$ ipython --no-banner

In [1]: import numpy as np

In [2]: import numpy.linalg as la

In [3]: np.set_printoptions(suppress=True, linewidth=100)

In [4]: rd = lambda a: np.round(a, 1) + 0

In [5]: E = np.loadtxt("mat.csv", delimiter=",")

In [6]: print(E)
[[  4.4 -19.4   2.5]
 [  2.3   1.1  19.8]
 [-13.1   5.5 -14. ]
 [-11.  -14.5  -8.3]
 [  6.8  17.5  -7. ]
 [ -2.5  19.1  -5.2]
 [  4.3  18.2   7.1]
 [-16.6   3.8 -10.5]
 [  9.7  17.4  -1.1]
 [-18.7   2.   -6.9]
 [ -9.2  17.6   2.3]
 [-18.3   0.    8. ]
 [-14.5  12.6  -5.6]]

In [7]: gram = np.cov(E, rowvar=False)

In [8]: print(np.median(E, axis=0))
[-9.2  5.5 -5.2]

In [9]: print(rd(gram))
[[107.4  29.4  35.2]
 [ 29.4 158.9  -5.1]
 [ 35.2  -5.1  85.2]]

In [10]: print(rd(E.std(axis=0)))
[10.  12.1  8.9]

In [11]: print(np.argsort(-E.std(axis=0).round(6), kind="stable"))
[1 0 2]

In [12]: A2 = E / la.norm(E, axis=1, keepdims=True)

In [13]: gram = A2 @ A2.T

In [14]: print((gram - 2 * np.eye(13)).round(6).argmax(axis=1))
[3 6 7 9 8 4 8 9 4 7 5 9 7]

In [15]: print(rd(gram[1]))
[ 0.1  1.  -0.8 -0.5 -0.3 -0.2  0.4 -0.6  0.  -0.4  0.1  0.3 -0.3]

In [16]: Ac = (E - E.mean(axis=0)) / E.std(axis=0)

In [17]: print(Ac.std(axis=0))
[1. 1. 1.]

In [18]: print(np.argwhere(np.abs(Ac) > 2))
[[0 1]
 [1 2]]

In [19]: beta = la.lstsq(np.delete(Ac, 2, axis=1), Ac[:, 2])[0]

In [20]: print(rd(beta))
[ 0.4 -0.1]

In [21]: print(rd(1 - np.var(Ac[:, 2] - np.delete(Ac, 2, axis=1) @ beta)))
0.2

In [22]: A2 = np.array([[1, 1], [1, -1]])

In [23]: rng = np.random.default_rng(955)

In [24]: X = np.kron(A2, np.kron(A2, A2))[rng.permutation(8)][:4]

In [25]: print(X)
[[ 1 -1 -1  1  1 -1 -1  1]
 [ 1  1  1  1 -1 -1 -1 -1]
 [ 1 -1  1 -1  1 -1  1 -1]
 [ 1  1 -1 -1  1  1 -1 -1]]

In [26]: w1 = np.array([[-2, 1, 2, 3],
    ...:     [3, 0, -1, 2],
    ...:     [-2, 1, 3, -3],
    ...:     [-1, -3, 3, 1],
    ...:     [-2, 3, 2, -2],
    ...:     [1, -3, -2, 3],
    ...:     [2, -2, -2, 0],
    ...:     [2, -1, 2, -2]])

In [27]: beta = np.array([3, 1, 2, 0])

In [28]: hid = np.maximum(X @ w1 + beta, 0)

In [29]: print(hid)
[[ 0  5 13  0]
 [ 0  3  9  4]
 [ 0 11  5  0]
 [ 2  7  0 10]]

In [30]: basis = np.array([[-4, -5, -4], [0, 3, 5], [-2, 4, -1], [-1, 0, 0]])

In [31]: print(hid @ basis)
[[-26  67  12]
 [-22  45   6]
 [-10  53  50]
 [-18  11  27]]

In [32]: print(w1 @ basis)
[[  1  21  11]
 [-12 -19 -11]
 [  5  25  10]
 [ -3   8 -14]
 [  6  27  21]
 [ -3 -22 -17]
 [ -4 -24 -16]
 [-10  -5 -15]]

In [33]: print((hid @ basis).round(6).argmax(axis=1))
[1 1 1 2]

In [34]: X @ X
Traceback (most recent call last):
  Cell In[34], line 1
    X @ X
ValueError: matmul: Input operand 1 has a mismatch in its core dimension 0, with gufunc signature (n?,k),(k,m?)->(n?,m?) (size 4 is different from 8)


In [35]: gram = X.T @ X

In [36]: print(rd(la.svd(X, compute_uv=False) ** 2))
[8. 8. 8. 8.]

In [37]: print(np.diag(gram))
[4 4 4 4 4 4 4 4]

In [38]: print(gram)
[[ 4  0  0  0  2 -2 -2 -2]
 [ 0  4  0  0 -2  2 -2 -2]
 [ 0  0  4  0 -2 -2  2 -2]
 [ 0  0  0  4 -2 -2 -2  2]
 [ 2 -2 -2 -2  4  0  0  0]
 [-2  2 -2 -2  0  4  0  0]
 [-2 -2  2 -2  0  0  4  0]
 [-2 -2 -2  2  0  0  0  4]]

In [39]: print(la.matrix_rank(gram))
4

In [40]: print(rd(la.eigvalsh(gram)[::-1]))
[8. 8. 8. 8. 0. 0. 0. 0.]

In [41]: A2 = np.array([[5, 5], [2, 4], [4, 3], [0, 2], [1, 2], [2, 3], [2, 1], [4, 1]])

In [42]: print(la.matrix_rank(np.vstack([X, A2.T])))
6

In [43]: print(A2.T @ X.T)
[[ 0  2  4  0]
 [-1  7  1  7]]

In [44]: print(np.einsum("ik,kj->ji", X, A2))
[[ 0  2  4  0]
 [-1  7  1  7]]

In [45]: print(np.vstack([X, A2.T]).shape)
(6, 8)

In [46]: A2 @ X
Traceback (most recent call last):
  Cell In[46], line 1
    A2 @ X
ValueError: matmul: Input operand 1 has a mismatch in its core dimension 0, with gufunc signature (n?,k),(k,m?)->(n?,m?) (size 4 is different from 2)


In [47]: W0 = np.loadtxt("data.csv", delimiter=",")

In [48]: print(W0)
[[  4.8   6.7   0.2]
 [  3.8  -2.2  -0.8]
 [  2.2 -14.4  -1. ]
 [  6.4 -26.7   0.4]
 [  1.7  37.5   0.9]
 [ -0.9   8.1   0.3]
 [  1.7 -16.3  -0.9]
 [  0.5   2.9   0.1]
 [ -2.5 -19.9   0.9]
 [  0.7  12.2   1.8]
 [  1.9 -31.4   1.2]
 [  1.8  20.1  -1. ]
 [ -0.2 -10.9  -0.8]
 [ -1.4  -2.9  -0.8]
 [  1.4 -25.5  -0.8]
 [ -1.   14.6   0.5]]

In [49]: A2 = W0 / np.sqrt((W0 ** 2).mean(axis=1, keepdims=True))

In [50]: print(rd(A2[10]))
[ 0.1 -1.7  0.1]

In [51]: print(la.matrix_rank(A2) == la.matrix_rank(W0))
True
